$ ipython --no-banner

In [1]: import numpy as np

In [2]: np.set_printoptions(suppress=True, linewidth=120)

In [3]: W0 = np.load("arr.npy")

In [4]: W0
Out[4]: 
array([[ 0.1, -2.6,  1.1,  0.2,  3.8, -2.2,  2.6, -0.4],
       [-2.6, -4.8,  0.1, -0.3, -1.5,  0.1,  1.7, -1.6],
       [ 1.1,  0.1, -2.2,  0.7, -1.2,  1. , -2.5, -1.9],
       [ 0.2, -0.3,  0.7, -4.9, -0.3,  3.7, -1. ,  0.9],
       [ 3.8, -1.5, -1.2, -0.3,  0. , -2. ,  0.2, -3.4],
       [-2.2,  0.1,  1. ,  3.7, -2. , -2.5, -1. , -0.3],
       [ 2.6,  1.7, -2.5, -1. ,  0.2, -1. , -0.4, -0.7],
       [-0.4, -1.6, -1.9,  0.9, -3.4, -0.3, -0.7, -4.5]])

In [5]: vec = np.array([2, 6, 3, 6, 6, 0, 4, 1])

In [6]: np.round(W0 @ (2 * vec), 1)
Out[6]: array([ 43.8, -78.6, -37.4, -67.2, -18.8,  10.2,   1.6, -76.8])

In [7]: (W0 @ vec).argmax()
Out[7]: np.int64(0)

In [8]: np.sign((W0 @ vec).round(6))
Out[8]: array([ 1., -1., -1., -1., -1.,  1.,  1., -1.])

In [9]: rng = np.random.default_rng(5322)

In [10]: idx = rng.permutation(8)

In [11]: idx
Out[11]: array([6, 7, 3, 4, 0, 2, 1, 5])

In [12]: Y = W0[idx][:, idx]

In [13]: np.allclose(Y, W0)
Out[13]: False

In [14]: round(np.trace(Y), 1)
Out[14]: np.float64(-19.2)

In [15]: np.diag(Y)
Out[15]: array([-0.4, -4.5, -4.9,  0. ,  0.1, -2.2, -4.8, -2.5])

In [16]: round(np.linalg.det(Y), 1), round(float(np.linalg.det(W0[idx])), 1)
Out[16]: (np.float64(14277.1), -14277.1)

In [17]: mat = np.minimum.outer(np.arange(1, 5), np.arange(1, 5)) * -1

In [18]: mat
Out[18]: 
array([[-1, -1, -1, -1],
       [-1, -2, -2, -2],
       [-1, -2, -3, -3],
       [-1, -2, -3, -4]])

In [19]: # equal to its transpose

In [20]: vec = np.array([1, 1, 1, 2])

In [21]: rhs = mat @ vec

In [22]: rhs
Out[22]: array([ -5,  -9, -12, -14])

In [23]: np.round(np.linalg.solve(mat, rhs + mat[:, 1]), 1)
Out[23]: array([1., 2., 1., 2.])

In [24]: np.trace(mat)
Out[24]: np.int64(-10)

In [25]: (mat + mat.T) / 2
Out[25]: 
array([[-1., -1., -1., -1.],
       [-1., -2., -2., -2.],
       [-1., -2., -3., -3.],
       [-1., -2., -3., -4.]])

In [26]: np.allclose(mat @ mat.T, mat.T @ mat)
Out[26]: True

In [27]: round(float(np.linalg.det(mat)), 1)
Out[27]: 1.0

In [28]: np.allclose(mat, mat.T)
Out[28]: True

In [29]: P = np.triu(np.array([[1, 0, 2, 2], [1, -1, 2, 2], [-2, -1, 2, 1], [0, 2, 0, -1]]), 1) + np.eye(4)

In [30]: Y = P @ mat @ np.linalg.inv(P)

In [31]: P @ mat - mat @ P
Out[31]: 
array([[-4., -8., -8., -9.],
       [-4., -8., -6., -6.],
       [-1., -2.,  3.,  5.],
       [ 0.,  0.,  6.,  9.]])

In [32]: Y
Out[32]: 
array([[ -5.,  -9.,  15.,  -2.],
       [ -5., -10.,  16.,  -2.],
       [ -2.,  -4.,   6.,  -1.],
       [ -1.,  -2.,   3.,  -1.]])

In [33]: round(np.linalg.det(Y), 1)
Out[33]: np.float64(1.0)

In [34]: np.linalg.matrix_rank(Y)
Out[34]: np.int64(4)

In [35]: np.trace(Y), np.trace(mat)
Out[35]: (np.float64(-10.0), np.int64(-10))

In [36]: ev, vecs = np.linalg.eig(mat)

In [37]: ev.round(1)
Out[37]: array([-8.3, -1. , -0.4, -0.3])

In [38]: np.round(np.sort(np.linalg.eigvals(mat.T)), 1)
Out[38]: array([-8.3, -1. , -0.4, -0.3])

In [39]: mat.ravel(order="F")
Out[39]: array([-1, -1, -1, -1, -1, -2, -2, -2, -1, -2, -3, -3, -1, -2, -3, -4])

In [40]: T = mat.reshape(4, 2, -1)

In [41]: T.transpose(1, 0, 2)
Out[41]: 
array([[[-1, -1],
        [-1, -2],
        [-1, -2],
        [-1, -2]],

       [[-1, -1],
        [-2, -2],
        [-3, -3],
        [-3, -4]]])

In [42]: K = np.load("case17.npy")

In [43]: K.round(1) + 0
Out[43]: 
array([[0.1, 0. , 0. , 0.2, 0.1, 0.1, 0.2, 0.1, 0.1, 0.1],
       [0. , 0. , 0. , 0. , 0. , 0. , 0. , 0. , 0. , 0. ],
       [0. , 0. , 0. , 0. , 0. , 0. , 0. , 0. , 0. , 0. ],
       [0.2, 0. , 0. , 0.2, 0.1, 0.2, 0.2, 0.2, 0.2, 0.1],
       [0.1, 0. , 0. , 0.1, 0. , 0.1, 0.1, 0.1, 0.1, 0. ],
       [0.1, 0. , 0. , 0.2, 0.1, 0.1, 0.2, 0.1, 0.1, 0.1],
       [0.2, 0. , 0. , 0.2, 0.1, 0.2, 0.2, 0.2, 0.2, 0.1],
       [0.1, 0. , 0. , 0.2, 0.1, 0.1, 0.2, 0.1, 0.1, 0.1],
       [0.1, 0. , 0. , 0.2, 0.1, 0.1, 0.2, 0.1, 0.1, 0.1],
       [0.1, 0. , 0. , 0.1, 0. , 0.1, 0.1, 0.1, 0.1, 0. ]])

In [44]: # column 5 repeats column 0

In [45]: ev, vecs = np.linalg.eigh(K)

In [46]: np.round(np.linalg.eigvalsh(K @ K), 1) + 0
Out[46]: array([0., 0., 0., 0., 0., 0., 0., 0., 0., 1.])

In [47]: np.round(np.abs(vecs[:, -1]), 1)
Out[47]: array([0.3, 0.1, 0.1, 0.5, 0.2, 0.3, 0.5, 0.3, 0.3, 0.2])

In [48]: np.round(np.linalg.eigvalsh(K + 5 * np.eye(10)), 1)
Out[48]: array([5., 5., 5., 5., 5., 5., 5., 5., 5., 6.])

In [49]: np.round(vecs @ np.diag(ev) @ vecs.T, 1) + 0
Out[49]: 
array([[0.1, 0. , 0. , 0.2, 0.1, 0.1, 0.2, 0.1, 0.1, 0.1],
       [0. , 0. , 0. , 0. , 0. , 0. , 0. , 0. , 0. , 0. ],
       [0. , 0. , 0. , 0. , 0. , 0. , 0. , 0. , 0. , 0. ],
       [0.2, 0. , 0. , 0.2, 0.1, 0.2, 0.2, 0.2, 0.2, 0.1],
       [0.1, 0. , 0. , 0.1, 0. , 0.1, 0.1, 0.1, 0.1, 0. ],
       [0.1, 0. , 0. , 0.2, 0.1, 0.1, 0.2, 0.1, 0.1, 0.1],
       [0.2, 0. , 0. , 0.2, 0.1, 0.2, 0.2, 0.2, 0.2, 0.1],
       [0.1, 0. , 0. , 0.2, 0.1, 0.1, 0.2, 0.1, 0.1, 0.1],
       [0.1, 0. , 0. , 0.2, 0.1, 0.1, 0.2, 0.1, 0.1, 0.1],
       [0.1, 0. , 0. , 0.1, 0. , 0.1, 0.1, 0.1, 0.1, 0. ]])

In [50]: round(float(ev.sum()), 1), np.trace(K)
Out[50]: (1.0, np.float64(1.0))

In [51]: np.unique(ev.round(6) + 0, return_counts=True)[1]
Out[51]: array([9, 1])

In [52]: ev.round(1) + 0
Out[52]: array([0., 0., 0., 0., 0., 0., 0., 0., 0., 1.])

In [53]: np.round(vecs.T @ K @ vecs, 1) + 0
Out[53]: 
array([[0., 0., 0., 0., 0., 0., 0., 0., 0., 0.],
       [0., 0., 0., 0., 0., 0., 0., 0., 0., 0.],
       [0., 0., 0., 0., 0., 0., 0., 0., 0., 0.],
       [0., 0., 0., 0., 0., 0., 0., 0., 0., 0.],
       [0., 0., 0., 0., 0., 0., 0., 0., 0., 0.],
       [0., 0., 0., 0., 0., 0., 0., 0., 0., 0.],
       [0., 0., 0., 0., 0., 0., 0., 0., 0., 0.],
       [0., 0., 0., 0., 0., 0., 0., 0., 0., 0.],
       [0., 0., 0., 0., 0., 0., 0., 0., 0., 0.],
       [0., 0., 0., 0., 0., 0., 0., 0., 0., 1.]])

In [54]: np.linalg.matrix_rank(K, rtol=0.1)
Out[54]: np.int64(1)

In [55]: np.argsort(-np.linalg.norm(K, axis=0).round(6), kind="stable")[:3]
Out[55]: array([3, 6, 0])

In [56]: np.allclose(K[:-1].T @ np.linalg.lstsq(K[:-1].T, K[-1])[0], K[-1])
Out[56]: True

In [57]: np.linalg.lstsq(K[:-1].T, K[-1])[2]
Out[57]: np.int32(1)

In [58]: ev, vecs = np.linalg.eigh(W0)

In [59]: vec = np.array([-3, 0, 1, 0, 1, 1, -1, -1])

In [60]: np.abs(W0).sum(axis=1).max(), np.round(np.abs(ev).max(), 1)
Out[60]: (np.float64(13.7), np.float64(9.0))

In [61]: np.round(np.linalg.eigvalsh(W0[1:, 1:]), 1)
Out[61]: array([-9. , -7.2, -5.6, -1.8, -1.1,  1.4,  3.9])

In [62]: Y = np.array([[6, 1, 5, 5, 7, 1, 9],
    ...:     [1, 5, 1, 2, 3, 1, 6],
    ...:     [0, 9, 9, 9, 5, 4, 1],
    ...:     [5, 0, 2, 6, 8, 8, 7],
    ...:     [6, 9, 4, 9, 9, 6, 5],
    ...:     [0, 7, 4, 3, 7, 6, 8],
    ...:     [3, 7, 4, 2, 8, 8, 3]])

In [63]: E = np.tril(Y)

In [64]: E
Out[64]: 
array([[6, 0, 0, 0, 0, 0, 0],
       [1, 5, 0, 0, 0, 0, 0],
       [0, 9, 9, 0, 0, 0, 0],
       [5, 0, 2, 6, 0, 0, 0],
       [6, 9, 4, 9, 9, 0, 0],
       [0, 7, 4, 3, 7, 6, 0],
       [3, 7, 4, 2, 8, 8, 3]])

In [65]: def softmax(z):
    ...:     e = np.exp(z - z.max(axis=-1, keepdims=True))
    ...:     return e / e.sum(axis=-1, keepdims=True)
    ...: 

In [66]: np.round(softmax(E[3] + 3), 1) + 0
Out[66]: array([0.3, 0. , 0. , 0.7, 0. , 0. , 0. ])

In [67]: np.round(softmax(E[3]), 1) + 0
Out[67]: array([0.3, 0. , 0. , 0.7, 0. , 0. , 0. ])

In [68]: scores = E @ E.T / np.sqrt(7)

In [69]: np.round(softmax(scores + np.triu(np.full(scores.shape, -np.inf), 1)), 1) + 0
Out[69]: 
array([[1., 0., 0., 0., 0., 0., 0.],
       [0., 1., 0., 0., 0., 0., 0.],
       [0., 0., 1., 0., 0., 0., 0.],
       [0., 0., 0., 1., 0., 0., 0.],
       [0., 0., 0., 0., 1., 0., 0.],
       [0., 0., 0., 0., 1., 0., 0.],
       [0., 0., 0., 0., 0., 0., 1.]])

In [70]: np.round(softmax(scores)[3] @ E, 1) + 0
Out[70]: array([6., 9., 4., 9., 9., 0., 0.])

In [71]: Y = E + rng.integers(-2, 3, (7, 1)) @ rng.integers(-2, 3, (1, 7))

In [72]: Y
Out[72]: 
array([[ 8, -4,  4,  2,  4,  0,  0],
       [ 3,  1,  4,  2,  4,  0,  0],
       [-2, 13,  5, -2, -4,  0,  0],
       [ 4,  2,  0,  5, -2,  0,  0],
       [ 7,  7,  6, 10, 11,  0,  0],
       [ 2,  3,  8,  5, 11,  6,  0],
       [ 2,  9,  2,  1,  6,  8,  3]])

In [73]: np.abs(Y - E).sum(axis=1)
Out[73]: array([16, 16, 16,  8,  8, 16,  8])

In [74]: np.linalg.matrix_rank(Y - E, tol=1e-8)
Out[74]: np.int64(1)

In [75]: np.round(np.linalg.svd(Y - E, compute_uv=False), 1) + 0
Out[75]: array([16.3,  0. ,  0. ,  0. ,  0. ,  0. ,  0. ])

In [76]: feats = np.load("m.npy")

In [77]: feats
Out[77]: 
array([[4., 1., 1., 1., 1., 1., 1., 1., 1., 1.],
       [1., 4., 1., 1., 1., 1., 1., 1., 1., 1.],
       [1., 1., 4., 1., 1., 1., 1., 1., 1., 1.],
       [1., 1., 1., 4., 1., 1., 1., 1., 1., 1.],
       [1., 1., 1., 1., 4., 1., 1., 1., 1., 1.],
       [1., 1., 1., 1., 1., 4., 1., 1., 1., 1.],
       [1., 1., 1., 1., 1., 1., 4., 1., 1., 1.],
       [1., 1., 1., 1., 1., 1., 1., 4., 1., 1.],
       [1., 1., 1., 1., 1., 1., 1., 1., 4., 1.],
       [1., 1., 1., 1., 1., 1., 1., 1., 1., 4.]])

In [78]: np.round(np.linalg.svd(feats, compute_uv=False), 1)
Out[78]: array([13.,  3.,  3.,  3.,  3.,  3.,  3.,  3.,  3.,  3.])

In [79]: feats.shape
Out[79]: (10, 10)

In [80]: np.diff(feats, axis=0)
Out[80]: 
array([[-3.,  3.,  0.,  0.,  0.,  0.,  0.,  0.,  0.,  0.],
       [ 0., -3.,  3.,  0.,  0.,  0.,  0.,  0.,  0.,  0.],
       [ 0.,  0., -3.,  3.,  0.,  0.,  0.,  0.,  0.,  0.],
       [ 0.,  0.,  0., -3.,  3.,  0.,  0.,  0.,  0.,  0.],
       [ 0.,  0.,  0.,  0., -3.,  3.,  0.,  0.,  0.,  0.],
       [ 0.,  0.,  0.,  0.,  0., -3.,  3.,  0.,  0.,  0.],
       [ 0.,  0.,  0.,  0.,  0.,  0., -3.,  3.,  0.,  0.],
       [ 0.,  0.,  0.,  0.,  0.,  0.,  0., -3.,  3.,  0.],
       [ 0.,  0.,  0.,  0.,  0.,  0.,  0.,  0., -3.,  3.]])

In [81]: feats - feats[0]
Out[81]: 
array([[ 0.,  0.,  0.,  0.,  0.,  0.,  0.,  0.,  0.,  0.],
       [-3.,  3.,  0.,  0.,  0.,  0.,  0.,  0.,  0.,  0.],
       [-3.,  0.,  3.,  0.,  0.,  0.,  0.,  0.,  0.,  0.],
       [-3.,  0.,  0.,  3.,  0.,  0.,  0.,  0.,  0.,  0.],
       [-3.,  0.,  0.,  0.,  3.,  0.,  0.,  0.,  0.,  0.],
       [-3.,  0.,  0.,  0.,  0.,  3.,  0.,  0.,  0.,  0.],
       [-3.,  0.,  0.,  0.,  0.,  0.,  3.,  0.,  0.,  0.],
       [-3.,  0.,  0.,  0.,  0.,  0.,  0.,  3.,  0.,  0.],
       [-3.,  0.,  0.,  0.,  0.,  0.,  0.,  0.,  3.,  0.],
       [-3.,  0.,  0.,  0.,  0.,  0.,  0.,  0.,  0.,  3.]])

In [82]: np.linalg.matrix_rank(feats)
Out[82]: np.int64(10)

In [83]: feats.sum(axis=1)
Out[83]: array([13., 13., 13., 13., 13., 13., 13., 13., 13., 13.])

In [84]: feats.sum(axis=0)
Out[84]: array([13., 13., 13., 13., 13., 13., 13., 13., 13., 13.])

In [85]: ev, vecs = np.linalg.eigh(feats)

In [86]: vec = np.array([3, 2, 2, -5, -1, 0, 3, -4, 0, 5])

In [87]: np.round(np.linalg.eigvalsh(feats[1:, 1:]), 1)
Out[87]: array([ 3.,  3.,  3.,  3.,  3.,  3.,  3.,  3., 12.])

In [88]: vec = np.ones(10)

In [89]: for _ in range(4):
    ...:     vec = feats @ vec
    ...:     vec /= np.linalg.norm(vec)
    ...:     print(round(vec @ feats @ vec, 1))
    ...: 
13.0
13.0
13.0
13.0

In [90]: vec.round(1)
Out[90]: array([0.3, 0.3, 0.3, 0.3, 0.3, 0.3, 0.3, 0.3, 0.3, 0.3])

In [91]: Uu, sv, Vh = np.linalg.svd(feats, full_matrices=False)

In [92]: Uu.shape, sv.shape, Vh.shape
Out[92]: ((10, 10), (10,), (10, 10))

In [93]: np.round(np.sqrt((sv ** 2).sum()), 1), np.round(np.linalg.norm(feats), 1)
Out[93]: (np.float64(15.8), np.float64(15.8))

In [94]: np.round(Uu.T @ feats @ Vh.T, 1) + 0
Out[94]: 
array([[13.,  0.,  0.,  0.,  0.,  0.,  0.,  0.,  0.,  0.],
       [ 0.,  3.,  0.,  0.,  0.,  0.,  0.,  0.,  0.,  0.],
       [ 0.,  0.,  3.,  0.,  0.,  0.,  0.,  0.,  0.,  0.],
       [ 0.,  0.,  0.,  3.,  0.,  0.,  0.,  0.,  0.,  0.],
       [ 0.,  0.,  0.,  0.,  3.,  0.,  0.,  0.,  0.,  0.],
       [ 0.,  0.,  0.,  0.,  0.,  3.,  0.,  0.,  0.,  0.],
       [ 0.,  0.,  0.,  0.,  0.,  0.,  3.,  0.,  0.,  0.],
       [ 0.,  0.,  0.,  0.,  0.,  0.,  0.,  3.,  0.,  0.],
       [ 0.,  0.,  0.,  0.,  0.,  0.,  0.,  0.,  3.,  0.],
       [ 0.,  0.,  0.,  0.,  0.,  0.,  0.,  0.,  0.,  3.]])

In [95]: data = np.load("mat.npy")

In [96]: data
Out[96]: 
array([[1. , 0.2, 0. , 0. ],
       [0.2, 1. , 0.2, 0. ],
       [0. , 0.2, 1. , 0.2],
       [0. , 0. , 0.2, 1. ]])

In [97]: Q, vecs = np.linalg.qr(data[:, :2])[0], np.linalg.qr(data[:, 2:])[0]

In [98]: sv = np.linalg.svd(Q.T @ vecs, compute_uv=False)

In [99]: np.round(np.degrees(np.arccos(sv.clip(0, 1))), 1)
Out[99]: array([66.2, 89.8])

In [100]: (sv > 0.9).sum()
Out[100]: np.int64(0)

In [101]: sv.round(1) + 0
Out[101]: array([0.4, 0. ])

In [102]: ev, vecs = np.linalg.eigh(mat)

In [103]: np.round(np.linalg.eigvalsh(mat @ mat), 1)
Out[103]: array([ 0.1,  0.2,  1. , 68.7])

In [104]: ev.round(1)
Out[104]: array([-8.3, -1. , -0.4, -0.3])

In [105]: np.round(vecs @ np.diag(ev) @ vecs.T, 1)
Out[105]: 
array([[-1., -1., -1., -1.],
       [-1., -2., -2., -2.],
       [-1., -2., -3., -3.],
       [-1., -2., -3., -4.]])

In [106]: np.round(np.linalg.svd(mat, compute_uv=False), 1)
Out[106]: array([8.3, 1. , 0.4, 0.3])

In [107]: (ev > 1e-8).sum(), (ev < -1e-8).sum()
Out[107]: (np.int64(0), np.int64(4))

In [108]: ev.sum(), np.trace(mat)
Out[108]: (np.float64(-10.0), np.int64(-10))

In [109]: Y = data / np.linalg.norm(data, axis=1, keepdims=True)

In [110]: G = Y @ Y.T

In [111]: G[0].round(1) + 0
Out[111]: array([1. , 0.4, 0. , 0. ])

In [112]: round(float(np.degrees(np.arccos(np.clip(G[0, 1], -1, 1)))), 1)
Out[112]: 67.8

In [113]: (G - 2 * np.eye(4)).round(6).argmax(axis=1)
Out[113]: array([1, 0, 3, 2])

In [114]: G.round(1) + 0
Out[114]: 
array([[1. , 0.4, 0. , 0. ],
       [0.4, 1. , 0.4, 0. ],
       [0. , 0.4, 1. , 0.4],
       [0. , 0. , 0.4, 1. ]])
